In [1]: import numpy as np

In [2]: import numpy.linalg as la

In [3]: np.set_printoptions(suppress=True, linewidth=140)

In [4]: M = np.load("test2.npy")

In [5]: M
Out[5]: 
array([[-11.99,   4.74,  13.54,   6.13,   3.59],
       [-11.6 ,  -0.19,   0.25,  15.46,   5.11],
       [ -2.2 ,  -2.91,  -7.71,   0.76,  18.07],
       [  9.96,   5.97,  -0.03,  -2.57,  16.08],
       [ 10.47, -15.2 ,   0.56,  -7.44,   1.86],
       [  4.23,   1.65,  -5.58,  10.37, -15.52],
       [  6.24,  10.32,  12.79,  -9.52,   0.59],
       [  0.3 ,   7.51,  -0.23,   6.01, -17.53],
       [  4.14, -18.83,  -5.24,  -0.43,  -0.76],
       [  7.66,  -4.18,  12.55,  -8.94,   9.29],
       [ 13.1 ,  14.79,   1.36,  -1.99,  -1.96],
       [ 10.87,   8.04,   2.54,  11.64,   8.67],
       [ -4.44,   1.21,  11.3 , -15.61,   2.75],
       [  5.19,   4.59,  12.49, -10.71,   9.01],
       [ -1.19,   5.28, -11.63, -10.2 ,  11.46],
       [ -5.52,   2.03,   0.53, -11.15,  15.52],
       [ -3.32,  18.05,   1.89,  -5.66,   5.25],
       [ 15.03,  -8.23,   0.95,   1.16,  10.21],
       [-11.66,  -6.74,  10.48,  -8.53,   6.02],
       [  8.26,  -4.92,  -1.74,  15.83,   7.34],
       [-11.09,  -4.5 , -12.28,  -7.85,  -6.65],
       [-10.78, -13.48,   4.73,   8.3 ,   3.25],
       [  9.68,   2.07, -16.9 ,  -3.9 ,   1.11],
       [ -1.84,   5.17,  12.06,  10.89, -10.29],
       [  5.78,   3.16,   8.  ,  16.43,   4.77],
       [  2.93, -11.94,  -0.67,   6.72, -14.26],
       [  6.41,  -9.77,   7.24,  -3.98,  13.97],
       [  7.27,  10.92,   1.99,  13.67,   6.08]])

In [6]: Y = np.c_[M[:, :3] @ np.array([[2, -2, -3], [2, -1, 2], [-1, 1, -2]]), np.array([0, 4, 0, 9, 9, 9, 4, 0, 5, 3, 8, 1, 2, 8, 8, 2, 0, 0, 6, 0, 0, 4, 0, 6, 1, 7, 2, 9])]

In [7]: Y.round(2)
Out[7]: 
array([[-28.04,  32.78,  18.37,   0.  ],
       [-23.83,  23.64,  33.92,   4.  ],
       [ -2.51,  -0.4 ,  16.2 ,   0.  ],
       [ 31.89, -25.92, -17.88,   9.  ],
       [-10.02,  -5.18, -62.93,   9.  ],
       [ 17.34, -15.69,   1.77,   9.  ],
       [ 20.33, -10.01, -23.66,   4.  ],
       [ 15.85,  -8.34,  14.58,   0.  ],
       [-24.14,   5.31, -39.6 ,   5.  ],
       [ -5.59,   1.41, -56.44,   3.  ],
       [ 54.42, -39.63, -12.44,   8.  ],
       [ 35.28, -27.24, -21.61,   1.  ],
       [-17.76,  18.97,  -6.86,   2.  ],
       [  7.07,  -2.48, -31.37,   8.  ],
       [ 19.81, -14.53,  37.39,   8.  ],
       [ -7.51,   9.54,  19.56,   2.  ],
       [ 27.57,  -9.52,  42.28,   0.  ],
       [ 12.65, -20.88, -63.45,   0.  ],
       [-47.28,  40.54,   0.54,   6.  ],
       [  8.42, -13.34, -31.14,   0.  ],
       [-18.9 ,  14.4 ,  48.83,   0.  ],
       [-53.25,  39.77,  -4.08,   4.  ],
       [ 40.4 , -38.33,   8.9 ,   0.  ],
       [ -5.4 ,  10.57,  -8.26,   6.  ],
       [  9.88,  -6.72, -27.02,   1.  ],
       [-17.35,   5.41, -31.33,   7.  ],
       [-13.96,   4.19, -53.25,   2.  ],
       [ 34.39, -23.47,  -3.95,   9.  ]])

In [8]: np.round(la.lstsq(M, Y[:, 0])[0], 2) + 0
Out[8]: array([ 2.,  2., -1.,  0.,  0.])

In [9]: la.matrix_rank(np.c_[M, Y])
Out[9]: np.int64(6)

In [10]: cen = M - M.mean(axis=0)

In [11]: left, sv, vt = la.svd(cen, full_matrices=False)

In [12]: np.abs(left[:, 0]).argmax()
Out[12]: np.int64(5)

In [13]: (np.sign(left[:, 0]) == np.sign(left[0, 0])).astype(int)
Out[13]: array([1, 1, 0, 0, 0, 1, 0, 1, 1, 0, 1, 1, 0, 0, 0, 0, 0, 0, 0, 1, 1, 1, 1, 1, 1, 1, 0, 1])

In [14]: basis = M[[0, 11]].astype(float)

In [15]: for _ in range(6):
    ...:     lab = la.norm(M[:, None] - basis, axis=-1).argmin(axis=1)
    ...:     basis = np.array([M[lab == j].mean(axis=0) for j in range(2)])
    ...: 

In [16]: lab
Out[16]: array([0, 0, 1, 1, 1, 0, 0, 0, 1, 1, 1, 1, 0, 1, 1, 1, 0, 1, 0, 1, 0, 0, 1, 0, 1, 0, 1, 1])

In [17]: basis.round(2)
Out[17]: 
array([[-4.42,  0.98,  4.02,  1.39, -3.14],
       [ 6.56, -0.45,  0.31, -0.11,  8.17]])

In [18]: np.abs(basis[1] - basis[0]).argmax()
Out[18]: np.int64(4)

In [19]: np.round(basis[1] - basis[0], 2)
Out[19]: array([10.98, -1.43, -3.71, -1.51, 11.31])

In [20]: np.unravel_index(np.abs(basis).argmax(), basis.shape)
Out[20]: (np.int64(1), np.int64(4))

In [21]: np.round(la.svd(basis, compute_uv=False), 2)
Out[21]: array([11.89,  4.14])

In [22]: la.matrix_rank(basis)
Out[22]: np.int64(2)

In [23]: np.abs(basis).max()
Out[23]: np.float64(8.17)

In [24]: basis.shape
Out[24]: (2, 5)

In [25]: np.round(basis.mean(axis=0), 2)
Out[25]: array([1.07, 0.27, 2.17, 0.64, 2.51])

In [26]: np.round(np.diff(basis, axis=0), 2)
Out[26]: array([[10.98, -1.43, -3.71, -1.51, 11.31]])
